>>> import numpy as np
>>> from numpy import linalg as LA
>>> np.set_printoptions(precision=2, suppress=True, linewidth=140)
>>> rnd = lambda a: np.round(a, 2) + 0
>>> X = np.loadtxt("x.csv", delimiter=",")
>>> rnd(X)
array([[-0.95,  0.32],
       [ 0.32,  0.95]])
>>> rnd(X @ X.T)
array([[1., 0.],
       [0., 1.]])
>>> rnd(LA.pinv(X))
array([[-0.95,  0.32],
       [ 0.32,  0.95]])
>>> rnd(X[:, 1] @ X[:, 0])
np.float64(0.0)
>>> rnd(X.T @ X)
array([[1., 0.],
       [0., 1.]])
>>> rnd(LA.eigvalsh(X).min())
np.float64(-1.0)
>>> [round(float(LA.det(X[:i, :i])), 2) + 0 for i in range(1, 3)]
[-0.95, -1.0]
>>> np.all(LA.eigvalsh(X) > 0)
np.False_
>>> rng = np.random.default_rng(50203)
>>> idx = rng.integers(0, 3, 5)
>>> E = (idx[:, None] == idx) * -1 + np.eye(5)
>>> E
array([[ 0., -1.,  0., -1., -1.],
       [-1.,  0.,  0., -1., -1.],
       [ 0.,  0.,  0.,  0.,  0.],
       [-1., -1.,  0.,  0., -1.],
       [-1., -1.,  0., -1.,  0.]])
>>> Uu, s, Vh = LA.svd(E)
>>> np.argmax(s[:-1] / (s[1:] + 1e-6)) + 1
np.int64(4)
>>> rnd(s)
array([3., 1., 1., 1., 0.])
>>> B = Uu[:, :4] @ np.diag(s[:4]) @ Vh[:4]
>>> LA.matrix_rank(B)
np.int64(4)
>>> rnd(B)
array([[ 0., -1.,  0., -1., -1.],
       [-1.,  0.,  0., -1., -1.],
       [ 0.,  0.,  0.,  0.,  0.],
       [-1., -1.,  0.,  0., -1.],
       [-1., -1.,  0., -1.,  0.]])
>>> rnd(LA.norm(E - B) / LA.norm(E))
np.float64(0.0)
>>> LA.matrix_rank(E, rtol=0.05)
np.int64(4)
>>> ev, vecs = LA.eigh(E)
>>> rnd(vecs.T @ E @ vecs)
array([[-3.,  0.,  0.,  0.,  0.],
       [ 0.,  0.,  0.,  0.,  0.],
       [ 0.,  0.,  1.,  0.,  0.],
       [ 0.,  0.,  0.,  1.,  0.],
       [ 0.,  0.,  0.,  0.,  1.]])
>>> ev.sum(), np.trace(E)
(np.float64(0.0), np.float64(0.0))
>>> rnd(LA.svd(E, compute_uv=False))
array([3., 1., 1., 1., 0.])
>>> rnd(ev)
array([-3.,  0.,  1.,  1.,  1.])
>>> rnd(vecs @ np.diag(ev) @ vecs.T)
array([[ 0., -1.,  0., -1., -1.],
       [-1.,  0.,  0., -1., -1.],
       [ 0.,  0.,  0.,  0.,  0.],
       [-1., -1.,  0.,  0., -1.],
       [-1., -1.,  0., -1.,  0.]])
>>> rnd(LA.eigvalsh(E @ E))
array([0., 1., 1., 1., 9.])
>>> rnd(LA.norm(E, 2) / LA.norm(E))
np.float64(0.87)
>>> np.argsort(-LA.norm(E, axis=0).round(6), kind="stable")[:3]
array([0, 1, 3])
>>> LA.matrix_rank(E, rtol=0.1)
np.int64(4)
>>> Uu, s, Vh = LA.svd(E)
>>> vecs = Vh[:(s > 1e-8).sum()]
>>> x0 = E[4] + 3 * E[1] + rng.integers(2) * np.eye(5)[0]
>>> x0
array([-4., -1.,  0., -4., -3.])
>>> rnd(np.diag(vecs.T @ vecs))
array([1., 1., 0., 1., 1.])
>>> rnd(vecs.T @ vecs)
array([[1., 0., 0., 0., 0.],
       [0., 1., 0., 0., 0.],
       [0., 0., 0., 0., 0.],
       [0., 0., 0., 1., 0.],
       [0., 0., 0., 0., 1.]])
>>> np.allclose(vecs.T @ vecs @ x0, x0)
True
>>> theta = np.radians(30)
>>> Rm = np.eye(5)
>>> Rm[3, 3] = Rm[4, 4] = np.cos(theta)
>>> Rm[3, 4], Rm[4, 3] = -np.sin(theta), np.sin(theta)
>>> rnd(Rm)
array([[ 1.  ,  0.  ,  0.  ,  0.  ,  0.  ],
       [ 0.  ,  1.  ,  0.  ,  0.  ,  0.  ],
       [ 0.  ,  0.  ,  1.  ,  0.  ,  0.  ],
       [ 0.  ,  0.  ,  0.  ,  0.87, -0.5 ],
       [ 0.  ,  0.  ,  0.  ,  0.5 ,  0.87]])
>>> B = E @ Rm.T
>>> rnd(LA.svd(E, compute_uv=False)), rnd(LA.svd(B, compute_uv=False))
(array([3., 1., 1., 1., 0.]), array([3., 1., 1., 1., 0.]))
>>> np.allclose(LA.norm(E, axis=1), LA.norm(B, axis=1))
True
>>> rnd(B)
array([[ 0.  , -1.  ,  0.  , -0.37, -1.37],
       [-1.  ,  0.  ,  0.  , -0.37, -1.37],
       [ 0.  ,  0.  ,  0.  ,  0.  ,  0.  ],
       [-1.  , -1.  ,  0.  ,  0.5 , -0.87],
       [-1.  , -1.  ,  0.  , -0.87, -0.5 ]])
>>> B = np.array([[-1, 1, -4], [-5, 3, -1], [-1, -1, 4]])
>>> feats = B + B.T
>>> feats
array([[-2, -4, -5],
       [-4,  6, -2],
       [-5, -2,  8]])
>>> w1 = np.array([[1, 1, 0], [0, 0, 2], [1, 2, 1]])
>>> c = np.array([-4, 3, 0])
>>> act = np.maximum(feats @ w1 + c, 0)
>>> (act > 0).astype(int)
array([[0, 0, 0],
       [0, 0, 1],
       [0, 1, 1]])
>>> LA.matrix_rank(act)
np.int64(2)
>>> W2 = np.array([[-2, -2], [-3, -1], [1, -2]])
>>> (act @ W2).round(6).argmax(axis=1)
array([0, 0, 1])
>>> mat = np.load("block7.npy")
>>> mat
array([[0, 2, 0, 0],
       [5, 0, 0, 0],
       [0, 0, 0, 1],
       [0, 0, 1, 0]])
>>> B = mat + rng.integers(-2, 3, (4, 1)) @ rng.integers(-2, 3, (1, 4))
>>> B
array([[ 2,  6,  0, -2],
       [ 5,  0,  0,  0],
       [-2, -4,  0,  3],
       [-1, -2,  1,  1]])
>>> rnd(LA.svd(B - mat, compute_uv=False))
array([7.35, 0.  , 0.  , 0.  ])
